>>> import numpy as np
>>> import numpy.linalg as la
>>> np.set_printoptions(precision=1, suppress=True, linewidth=100, sign=" ")
>>> def rnd(a):
...     return np.round(a, 1) + 0
... 
>>> W0 = np.load("arr.npy")
>>> print(W0)
[[ 2.  1.  0.  0.]
 [ 0.  2.  1.  0.]
 [ 0.  0.  2.  1.]
 [ 0.  0.  0.  2.]]
>>> print([int(la.matrix_rank(la.matrix_power(W0, p))) for p in range(1, 5)])
[4, 4, 4, 4]
>>> print(la.matrix_rank(W0 - W0[0, 0] * np.eye(4)))
3
>>> print(rnd(np.sort(la.eigvals(W0))))
[ 2.  2.  2.  2.]
>>> Y = np.array([[-3, -2, 5], [1, 0, -2], [-2, -5, 4], [5, -2, 3]])
>>> print(la.matrix_rank(np.vstack([W0, Y.T])))
4
>>> print(np.einsum("ij,ij->i", W0, W0))
[ 5.  5.  5.  4.]
>>> print(la.matrix_rank(W0 @ Y))
3
>>> print(np.einsum("ik,kj->ij", W0, Y))
[[ -5.  -4.   8.]
 [  0.  -5.   0.]
 [  1. -12.  11.]
 [ 10.  -4.   6.]]
>>> print(np.einsum("ik,kj->ji", W0, Y))
[[ -5.   0.   1.  10.]
 [ -4.  -5. -12.  -4.]
 [  8.   0.  11.   6.]]
>>> print(np.vstack([W0, Y.T]).shape)
(7, 4)
>>> J = np.load("dump.npy")
>>> print(J)
[[ 1  3  2  0  2  0  3  0  1]
 [ 1  3  2  0  2  0  3  0  1]
 [-2 -6 -4  0 -4  0 -6  0 -2]
 [ 2  6  4  0  4  0  6  0  2]]
>>> print([round(float(x), 1) for x in la.svd(J, compute_uv=False)[:3]])
[16.7, 0.0, 0.0]
>>> print(rnd(np.trace(la.pinv(J) @ J)))
1.0
>>> print(rnd(J @ la.pinv(J) @ J))
[[ 1.  3.  2.  0.  2.  0.  3.  0.  1.]
 [ 1.  3.  2.  0.  2.  0.  3.  0.  1.]
 [-2. -6. -4.  0. -4.  0. -6.  0. -2.]
 [ 2.  6.  4.  0.  4.  0.  6.  0.  2.]]
>>> print(np.abs(np.diag(la.qr(J)[1])) > 1e-9)
[ True False False False]
>>> print(np.allclose(J[:-1].T @ la.lstsq(J[:-1].T, J[-1])[0], J[-1]))
True
>>> print(la.lstsq(J[:-1].T, J[-1])[2])
1
>>> print(np.unique(J.round(6), axis=0).shape)
(3, 9)
